$ ipython --no-banner

In [1]: import numpy as np

In [2]: import numpy.linalg as la

In [3]: np.set_printoptions(precision=3, suppress=True, linewidth=160)

In [4]: def rd(a):
   ...:     return np.round(a, 3) + 0
   ...: 

In [5]: arr = np.arange(9).reshape(3, 3) + -2

In [6]: print(arr)
[[-2 -1  0]
 [ 1  2  3]
 [ 4  5  6]]

In [7]: Uu, sigma, Vt = la.svd(arr)

In [8]: vecs = Vt[:(sigma > 1e-8).sum()]

In [9]: rng = np.random.default_rng(62887)

In [10]: vec = arr[0] + 4 * arr[1] + rng.integers(2) * np.eye(3)[1]

In [11]: print(vec)
[ 2.  8. 12.]

In [12]: print(np.allclose(vecs.T @ vecs @ vec, vec))
False

In [13]: print(rd(vecs.T @ vecs))
[[ 0.833  0.333 -0.167]
 [ 0.333  0.333  0.333]
 [-0.167  0.333  0.833]]

In [14]: print(np.abs(np.diag(la.qr(arr)[1])) > 1e-9)
[ True  True False]

In [15]: print(rd(arr @ la.pinv(arr) @ arr))
[[-2. -1.  0.]
 [ 1.  2.  3.]
 [ 4.  5.  6.]]

In [16]: print(rd(np.trace(la.pinv(arr) @ arr)))
2.0

In [17]: print(np.allclose(arr[:-1].T @ la.lstsq(arr[:-1].T, arr[-1])[0], arr[-1]))
True

In [18]: print(np.unique(arr.round(6), axis=0).shape)
(3, 3)

In [19]: Uu, sigma, Vt = la.svd(arr)

In [20]: print(np.argmax(sigma[:-1] / (sigma[1:] + 1e-6)) + 1)
2

In [21]: print(rd(sigma))
[9.618 1.872 0.   ]

In [22]: out = Uu[:, :2] @ np.diag(sigma[:2]) @ Vt[:2]

In [23]: print(rd(la.norm(arr - out, 2)), rd(sigma[2]))
0.0 0.0

In [24]: print(rd(out))
[[-2. -1.  0.]
 [ 1.  2.  3.]
 [ 4.  5.  6.]]

In [25]: print(la.matrix_rank(arr, rtol=0.05))
2

In [26]: print(rd(la.eigvals(arr).sum().real))
6.0

In [27]: print(np.einsum("ij,ji->", arr, arr))
72

In [28]: print(rd(la.det(2 * arr)), rd(la.det(arr)))
0.0 0.0

In [29]: print(np.kron(np.eye(2, dtype=int), arr))
[[-2 -1  0  0  0  0]
 [ 1  2  3  0  0  0]
 [ 4  5  6  0  0  0]
 [ 0  0  0 -2 -1  0]
 [ 0  0  0  1  2  3]
 [ 0  0  0  4  5  6]]

In [30]: print(rd(la.det(arr.T)))
0.0

In [31]: t3 = np.stack([arr, -2 * arr, arr[::-1]])

In [32]: print(rd(la.norm(t3, axis=(1, 2))))
[ 9.798 19.596  9.798]

In [33]: print(la.matrix_rank(t3))
[2 2 2]

In [34]: print(t3.sum(axis=0))
[[ 6  6  6]
 [ 0  0  0]
 [-6 -6 -6]]

In [35]: print(t3.shape)
(3, 3, 3)

In [36]: m1 = np.load("run12.npy")

In [37]: print(m1)
[[  1   1   5]
 [ -3   0   0]
 [  0  -3 -15]
 [ -3   3  15]]

In [38]: G = m1.T @ m1

In [39]: print(la.matrix_rank(G))
2

In [40]: print((m1 @ m1.T).shape)
(4, 4)

In [41]: print(rd(la.eigvalsh(G)[::-1]))
[497.478  15.522   0.   ]

In [42]: print(np.trace(G), (m1 ** 2).sum())
513 513

In [43]: print(np.allclose(G, G.T))
True

In [44]: out = np.array([[3, -2], [-3, -2], [1, 2]])

In [45]: print(np.einsum("ij,ij->i", m1, m1))
[ 27   9 234 243]

In [46]: print(np.einsum("ik,kj->ji", m1, out))
[[  5  -9  -6  -3]
 [  6   6 -24  30]]

In [47]: E = np.loadtxt("arr.csv", delimiter=",")

In [48]: print(E)
[[0. 0. 1. 2.]
 [2. 0. 0. 1.]
 [1. 2. 0. 0.]
 [0. 1. 2. 0.]]

In [49]: labels = rng.permutation(4)

In [50]: out = E[:, labels] * rng.choice([-1, 1], 4)

In [51]: print(out)
[[-0. -2.  0.  1.]
 [-2. -1.  0.  0.]
 [-1. -0.  2.  0.]
 [-0. -0.  1.  2.]]

In [52]: Uu, _, Vt = la.svd(E.T @ out)

In [53]: print(labels)
[0 3 1 2]

In [54]: print(rd(Uu @ Vt))
[[-1.  0.  0.  0.]
 [ 0.  0.  1.  0.]
 [ 0.  0.  0.  1.]
 [ 0. -1.  0.  0.]]

In [55]: print(rd(la.lstsq(E, out)[0]))
[[-1.  0.  0.  0.]
 [ 0.  0.  1.  0.]
 [ 0.  0.  0.  1.]
 [ 0. -1.  0.  0.]]

In [56]: P = np.triu(np.array([[3, 5, 0, 0], [9, 2, 4, 6], [0, 8, 5, 1], [9, 5, 1, 3]]), 1) + np.eye(4)

In [57]: out = P @ E @ la.inv(P)

In [58]: print(rd(la.det(out)))
-15.0

In [59]: print(out)
[[ 10. -50. 201. 106.]
 [  6. -16.  76.  21.]
 [  1.  -2.  10.   2.]
 [  0.   1.  -2.  -4.]]

In [60]: print(rd(np.poly(out)))
[  1.   0.  -2. -16. -15.]

In [61]: out = np.array([[2]])

In [62]: C = np.array([[2, -1], [-2, 2]])

In [63]: K = np.block([[out, np.zeros((1, 2))], [np.zeros((2, 1)), C]])

In [64]: print(K)
[[ 2.  0.  0.]
 [ 0.  2. -1.]
 [ 0. -2.  2.]]

In [65]: t3 = np.stack([K, 2 * K, K[::-1]])

In [66]: print((t3 @ K.T).shape)
(3, 3, 3)

In [67]: print(la.matrix_rank(t3))
[3 3 3]

In [68]: print(np.einsum("bij,cij->bc", t3, t3))
[[17. 34.  5.]
 [34. 68. 10.]
 [ 5. 10. 17.]]

In [69]: Uu, sigma, Vt = la.svd(K, full_matrices=False)

In [70]: print(rd(Vt @ Vt.T))
[[1. 0. 0.]
 [0. 1. 0.]
 [0. 0. 1.]]

In [71]: print(np.abs(Uu[:, 0]).round(6).argmax())
2

In [72]: print(rd(Uu.T @ Uu))
[[1. 0. 0.]
 [0. 1. 0.]
 [0. 0. 1.]]

In [73]: print(np.allclose(Uu * sigma @ Vt, K))
True

In [74]: print(rd(sigma / sigma[0]))
[1.    0.562 0.158]

In [75]: print(rd(np.cumsum(sigma ** 2) / np.sum(sigma ** 2)))
[0.746 0.981 1.   ]

In [76]: print(rd(np.sqrt((sigma ** 2).sum())), rd(la.norm(K)))
4.123 4.123

In [77]: O = K.astype(float).copy()

In [78]: for j in range(3):
    ...:     O[:, j] -= O[:, :j] @ (O[:, :j].T @ O[:, j])
    ...:     O[:, j] /= la.norm(O[:, j])
    ...: 

In [79]: print(rd(O.T @ K))
[[ 2.     0.     0.   ]
 [ 0.     2.828 -2.121]
 [ 0.     0.     0.707]]

In [80]: print(rd(O))
[[ 1.     0.     0.   ]
 [ 0.     0.707  0.707]
 [ 0.    -0.707  0.707]]

In [81]: A = np.loadtxt("m.csv", delimiter=",")

In [82]: print(rd(A))
[[ 1.788  9.021 -3.926]
 [ 9.049 -2.518  3.431]
 [-3.605  8.021 -4.761]
 [-8.778  3.104 -3.648]
 [-9.64   0.52  -2.609]
 [-7.801  4.669 -4.166]
 [ 9.685  2.083  1.361]
 [-8.905 -4.549  0.022]
 [ 8.423  5.363 -0.534]
 [-8.861  2.935 -3.587]
 [ 8.169 -4.15   4.005]
 [-9.466  1.308 -2.948]
 [ 3.539 -8.051  4.76 ]
 [ 6.718 -5.89   4.492]
 [-6.351  6.23  -4.567]
 [-8.849 -4.657  0.088]
 [ 7.172  6.798 -1.534]
 [ 9.491 -1.211  2.907]
 [-4.607  7.496 -4.752]
 [ 5.927  7.723 -2.286]
 [-9.738 -1.611 -1.603]
 [ 8.774 -3.111  3.651]
 [-9.414 -3.299 -0.707]
 [ 9.755  1.362  1.727]
 [-9.    -4.357 -0.093]
 [-7.63  -6.351  1.206]
 [ 6.023  7.664 -2.234]]

In [83]: Xc = A - A.mean(axis=0)

In [84]: Uu, sigma, Vt = la.svd(Xc, full_matrices=False)

In [85]: print(np.searchsorted(np.cumsum(sigma ** 2) / (sigma ** 2).sum(), 0.9) + 1)
2

In [86]: print(rd(sigma))
[42.309 29.422  0.   ]

In [87]: print(rd((sigma ** 2).sum() ** 2 / (sigma ** 4).sum()))
1.784

In [88]: print(rd(sigma ** 2 / (sigma ** 2).sum()))
[0.674 0.326 0.   ]

In [89]: print(np.abs(Vt[0]).argmax())
0

In [90]: print((np.sign(Uu[:, 0]) == np.sign(Uu[0, 0])).astype(int))
[1 1 0 0 0 0 1 0 1 0 1 0 1 1 0 0 1 1 0 1 0 1 0 1 0 0 1]

In [91]: print(rd(Vt[0] * np.sign(Vt[0, np.abs(Vt[0]).argmax()])))
[0.973 0.017 0.23 ]

In [92]: print(rd(Xc.mean(axis=0)))
[0. 0. 0.]

In [93]: C = A[[4, 23]].astype(float)

In [94]: for _ in range(6):
    ...:     labels = la.norm(A[:, None] - C, axis=-1).argmin(axis=1)
    ...:     C = np.array([A[labels == j].mean(axis=0) for j in range(2)])
    ...: 

In [95]: print(labels)
[1 1 0 0 0 0 1 0 1 0 1 0 1 1 0 0 1 1 0 1 0 1 0 1 0 0 1]

In [96]: print(rd(C[1] - C[0]))
[15.316  0.485  3.511]

In [97]: print(rd(C))
[[-8.046  0.676 -2.295]
 [ 7.27   1.16   1.217]]

In [98]: G = np.cov(A, rowvar=False)

In [99]: print(rd(np.median(A, axis=0)))
[-3.605  1.308 -0.707]

In [100]: M = np.load("sample11.npy")

In [101]: print(M)
[[ 0 -3  0  0]
 [ 1 -1  0  0]
 [ 0  0  0 -3]
 [ 0  0  1 -1]]

In [102]: vec = np.array([5, 3, 5, 2])

In [103]: y = M @ vec

In [104]: print(y)
[-9  2 -6  3]

In [105]: print(rd(la.solve(M, y + M[:, 1])))
[5. 4. 5. 2.]

In [106]: print(rd(la.solve(M, M[:, 3])))
[0. 0. 0. 1.]

In [107]: out = np.array([[9, 7, -9], [4, 2, -3]])

In [108]: C = np.kron(out, M)

In [109]: print(rd(la.norm(C, 2)), rd(la.norm(out, 2) * la.norm(M, 2)))
49.176 49.176

In [110]: u = np.array([-2, 4, 0])

In [111]: print(np.cross(M[3, :3], M[0, :3]))
[3 0 0]

In [112]: print(np.correlate(M[3], M[0], "full"))
[ 0  0  0  0 -3  3  0]

In [113]: print(np.polyval(u, M[3]))
[ 0  0  2 -6]

In [114]: J = np.load("block7.npy")

In [115]: print(J)
[[0 1]
 [1 0]]

In [116]: print(la.matrix_power(J, 3))
[[0 1]
 [1 0]]

In [117]: print(rd(la.det(J)))
-1.0

In [118]: print(J @ J)
[[1 0]
 [0 1]]
